% python3 -q
>>> import numpy as np
>>> np.set_printoptions(precision=1, suppress=True, linewidth=100, sign=" ")
>>> feats = np.loadtxt("sample16.csv", delimiter=",")
>>> feats
array([[-1. ,  0.3,  1.1,  1.3],
       [-1.8, -1. , -1.9, -0.3],
       [ 1.6, -0.3, -0.3,  1. ]])
>>> def softmax(z):
...     e = np.exp(z - z.max(axis=-1, keepdims=True))
...     return e / e.sum(axis=-1, keepdims=True)
... 
>>> softmax(feats[2] + 2)
array([ 0.5,  0.1,  0.1,  0.3])
>>> softmax(feats).sum(axis=1)
array([ 1.,  1.,  1.])
>>> S = feats @ feats.T / np.sqrt(4)
>>> np.round(softmax(S), 1) + 0
array([[ 0.8,  0.1,  0.1],
       [ 0. ,  1. ,  0. ],
       [ 0.1,  0. ,  0.9]])
>>> np.round(softmax(S + np.triu(np.full(S.shape, -np.inf), 1)), 1) + 0
array([[ 1. ,  0. ,  0. ],
       [ 0. ,  1. ,  0. ],
       [ 0.1,  0. ,  0.9]])
>>> M2 = np.array([[-3, 5, -1], [8, 5, 6]])
>>> basis = np.kron(M2, feats)
>>> print(np.round(np.linalg.norm(basis, 2), 1), round(np.linalg.norm(M2, 2) * np.linalg.norm(feats, 2), 1))
33.6 33.6
>>> basis.shape
(6, 12)
>>> f = np.array([-2, -3])
>>> np.convolve(feats[0], f)
array([ 2. ,  2.4, -3.1, -5.9, -3.9])
>>> np.polyval(f, feats[0])
array([-1. , -3.6, -5.2, -5.6])
>>> np.correlate(feats[0], feats[2], "full")
array([-1. ,  0.6,  1.3, -0.7, -0.2,  1.4,  2.1])
>>> basis = np.array([[9, 8, -6], [-8, 7, -7]])
>>> X = np.repeat(basis, 27 // 2, axis=0)
>>> rng = np.random.default_rng(973)
>>> X = X + 0.3 * rng.normal(size=X.shape)
>>> X
array([[ 9.1,  7.9, -5.5],
       [ 8.7,  8.3, -6.1],
       [ 9.6,  7.7, -5.4],
       [ 8.8,  8.4, -6.4],
       [ 8.3,  7.8, -6.1],
       [ 8.9,  7.7, -5.9],
       [ 8.9,  8.2, -6.1],
       [ 9. ,  8.2, -5.6],
       [ 9.1,  8.2, -5.6],
       [ 9.7,  8. , -6.3],
       [ 9. ,  8.2, -5.8],
       [ 9. ,  8.6, -5.7],
       [ 8.8,  8.4, -6.1],
       [-8.1,  7.1, -6.8],
       [-8.1,  6.7, -6.8],
       [-7.7,  7. , -6.9],
       [-8.1,  6.8, -7.1],
       [-7.5,  6.8, -6.8],
       [-8.1,  7.2, -6.7],
       [-7.7,  6.2, -6.9],
       [-7.9,  6.5, -7. ],
       [-8.4,  6.9, -6.6],
       [-8.3,  7.3, -7.1],
       [-8.3,  6.4, -7.1],
       [-7.8,  6.8, -7.5],
       [-8. ,  7.6, -7.1]])
>>> vec = np.array([-1, -4, -7])
>>> target = X @ vec
>>> np.linalg.lstsq(X, target)[0]
array([-1., -4., -7.])
>>> try:
...     np.linalg.solve(X, target)
... except np.linalg.LinAlgError as e:
...     print(repr(e))
... 
LinAlgError('Last 2 dimensions of the array must be square')
>>> target = target + 0.1 * rng.normal(size=26)
>>> target
array([-2.3,  1. , -2.3,  2.6,  3.6,  1.3,  0.5, -2.6, -2.6,  2.2, -1.6, -3.6,  0.1, 27.7, 28.9,
       27.9, 30.7, 28. , 26.3, 31. , 31.1, 26.8, 28.6, 32.2, 33.3, 27.1])
>>> b, *_ = np.linalg.lstsq(X, target)
>>> b
array([-1. , -4.2, -7.2])
>>> np.round(np.linalg.norm(target - X @ b), 1)
np.float64(0.4)
>>> [round(float(np.linalg.norm(np.linalg.solve(X.T @ X + lam * np.eye(3), X.T @ target))), 2) for lam in (0, 1, 10, 100)]
[8.36, 5.75, 2.66, 2.23]
>>> lab = X[:, 2] > np.median(X[:, 2])
>>> f = X[lab].mean(axis=0) - X[~lab].mean(axis=0)
>>> np.argsort(-np.abs(f).round(6), kind="stable")
array([ 0,  1,  2])
>>> (((X - X.mean(axis=0)) @ f > 0) == lab).mean()
np.float64(1.0)
>>> W0 = np.load("case17.npy")
>>> W0
array([[ 0.4,  0.2, -0.4, -0.2],
       [ 0.2,  0.1, -0.2, -0.1],
       [-0.4, -0.2,  0.4,  0.2],
       [-0.2, -0.1,  0.2,  0.1]])
>>> softmax(W0[1])
array([ 0.3,  0.3,  0.2,  0.2])
>>> softmax(W0[1] + 4)
array([ 0.3,  0.3,  0.2,  0.2])
>>> np.round(softmax(10 * W0[1]), 1) + 0
array([ 0.7,  0.3,  0. ,  0. ])
>>> S = W0 @ W0.T / np.sqrt(4)
>>> np.round(softmax(S)[1] @ W0, 1) + 0
array([ 0.,  0.,  0.,  0.])
>>> print(softmax(S).round(6).argmax(axis=1))
[ 0  0  2  2]
>>> vec = np.array([1, 2, 9, 9])
>>> print(W0 @ W0 @ vec)
[-4.6 -2.3  4.6  2.3]
>>> round((vec - W0 @ vec) @ (W0 @ vec), 1)
np.float64(-0.0)
>>> np.linalg.eigvalsh(2 * W0 - np.eye(4))
array([-1., -1., -1.,  1.])
>>> W0 @ vec
array([-4.6, -2.3,  4.6,  2.3])
>>> r = np.linalg.matrix_rank(W0)
>>> print(r)
1
>>> null = np.linalg.svd(W0)[2][r:].T
>>> [int(np.linalg.matrix_rank(np.delete(W0, i, axis=0))) for i in range(4)]
[1, 1, 1, 1]
>>> np.allclose(W0 @ null, 0)
True
>>> null @ null.T
array([[ 0.6, -0.2,  0.4,  0.2],
       [-0.2,  0.9,  0.2,  0.1],
       [ 0.4,  0.2,  0.6, -0.2],
       [ 0.2,  0.1, -0.2,  0.9]])
>>> print(np.round(W0 @ null, 1) + 0)
[[ 0.  0.  0.]
 [ 0.  0.  0.]
 [ 0.  0.  0.]
 [ 0.  0.  0.]]
>>> np.linalg.norm(W0, axis=1).argmax()
np.int64(0)
>>> np.round(W0[1] @ W0[2], 1)
np.float64(-0.2)
>>> data = np.tril(np.array([[-2, 0, 2], [-3, 5, 2], [5, 4, -3]]), -1) + np.eye(3, dtype=int)
>>> data
array([[ 1,  0,  0],
       [-3,  1,  0],
       [ 5,  4,  1]])
>>> M2 = np.linalg.inv(data)
>>> M2.round(1) + 0
array([[  1.,   0.,   0.],
       [  3.,   1.,   0.],
       [-17.,  -4.,   1.]])
>>> np.round(np.linalg.det(data) * M2, 1) + 0
array([[  1.,   0.,   0.],
       [  3.,   1.,   0.],
       [-17.,  -4.,   1.]])
>>> (np.abs(M2) > 1e-9).astype(int)
array([[ 1,  0,  0],
       [ 1,  1,  0],
       [ 1,  1,  1]])
>>> arr = np.array([[4, 2, 1, 3], [5, 2, 2, 3], [2, 5, 1, 0], [24, 10, 9, 15]])
>>> print(arr)
[[  4   2   1   3]
 [  5   2   2   3]
 [  2   5   1   0]
 [ 24  10   9  15]]
>>> left, sig, VT = np.linalg.svd(arr)
>>> evecs = VT[:(sig > 1e-8).sum()]
>>> vec = arr[1] + -2 * arr[3] + rng.integers(2) * np.eye(4)[0]
>>> vec
array([-43., -18., -16., -27.])
>>> print(np.round(np.linalg.norm(vec - evecs.T @ evecs @ vec), 1))
0.0
>>> evecs.T @ evecs
array([[ 0.6,  0.1,  0.4,  0.3],
       [ 0.1,  1. , -0.1, -0.1],
       [ 0.4, -0.1,  0.6, -0.3],
       [ 0.3, -0.1, -0.3,  0.7]])
>>> np.diag(evecs.T @ evecs)
array([ 0.6,  1. ,  0.6,  0.7])
>>> np.allclose(evecs.T @ evecs @ vec, vec)
True
>>> np.abs(np.diag(np.linalg.qr(arr)[1])) > 1e-9
array([ True,  True,  True, False])
>>> np.allclose(arr[:-1].T @ np.linalg.lstsq(arr[:-1].T, arr[-1])[0], arr[-1])
True
>>> round(float(np.trace(np.linalg.pinv(arr) @ arr)), 1)
3.0
>>> m1 = np.loadtxt("out16.csv", delimiter=",")
>>> m1
array([[ 0.,  0.,  1.],
       [ 0.,  1.,  0.],
       [ 1.,  0.,  0.]])
>>> ev, evecs = np.linalg.eigh(m1)
>>> vec = np.array([2, -3, 4])
>>> np.linalg.eigvalsh(m1[1:, 1:])
array([ 0.,  1.])
>>> vec @ m1 @ vec
np.float64(25.0)
>>> vec = np.array([3, 3, 3])
>>> target = m1 @ vec
>>> b, lr = np.zeros(3), 1 / np.linalg.norm(m1, 2) ** 2
>>> for i in range(15):
...     b -= lr * m1.T @ (m1 @ b - target)
...     if i % 5 == 0: print(i, round(np.linalg.norm(m1 @ b - target), 1))
... 
0 0.0
5 0.0
10 0.0
>>> np.round(np.linalg.cond(m1), 1)
np.float64(1.0)
>>> np.linalg.matrix_power(m1, 100)
array([[ 1.,  0.,  0.],
       [ 0.,  1.,  0.],
       [ 0.,  0.,  1.]])
>>> pr = np.eye(3)[1]
>>> for _ in range(4):
...     pr = pr @ m1
...     print(pr.round(1))
... 
[ 0.  1.  0.]
[ 0.  1.  0.]
[ 0.  1.  0.]
[ 0.  1.  0.]
>>> M = np.load("mat.npy")
>>> M
array([[ 0., -7., -8.],
       [-7.,  0.,  0.],
       [-8.,  0.,  0.]])
>>> # symmetric
>>> ev, evecs = np.linalg.eigh(M)
>>> vec = np.array([-1, 1, 3])
>>> (np.sign(evecs[:, -1].round(6)) == np.sign(evecs[0, -1].round(6))).astype(int)
array([ 1,  0,  0])
>>> vec @ M @ vec
np.float64(62.0)
>>> evecs * np.maximum(ev, 0) @ evecs.T
array([[ 5.3, -3.5, -4. ],
       [-3.5,  2.3,  2.6],
       [-4. ,  2.6,  3. ]])
>>> proj = np.triu(np.array([[-1, -1, -1], [1, 0, 0], [2, -1, 1]]), 1) + np.eye(3)
>>> M2 = proj @ M @ np.linalg.inv(proj)
>>> np.trace(M2), np.trace(M)
(np.float64(0.0), np.float64(0.0))
>>> print(M2)
[[15.  8.  7.]
 [-7. -7. -7.]
 [-8. -8. -8.]]
>>> proj @ M - M @ proj
array([[15.,  0.,  0.],
       [ 0., -7., -7.],
       [ 0., -8., -8.]])
>>> Q, _ = np.linalg.qr(np.array([[0.7, -0.1, -0.2, 1.2],
...     [1.8, 0.9, -0.3, 0.0],
...     [-1.0, 0.4, 0.9, 0.6],
...     [-1.3, 1.4, 0.8, -0.2]]))
>>> mat = 4 * Q
>>> mat
array([[-1.1,  0.1, -0.9,  3.7],
       [-2.8, -2.6, -0.7, -0.9],
       [ 1.6, -0.7, -3.6, -0.4],
       [ 2.1, -3. ,  1.4,  1. ]])
>>> print(round(float(np.linalg.det(mat)), 1))
-256.0
>>> np.allclose(mat, mat.T)
False
>>> mat @ mat
array([[  7.4, -10.8,   9.2,  -0.2],
       [  7.5,   9.7,   5.2,  -8.9],
       [ -6.2,   5.4,  11.5,   7.5],
       [ 10.4,   3.9,  -3.4,  11. ]])
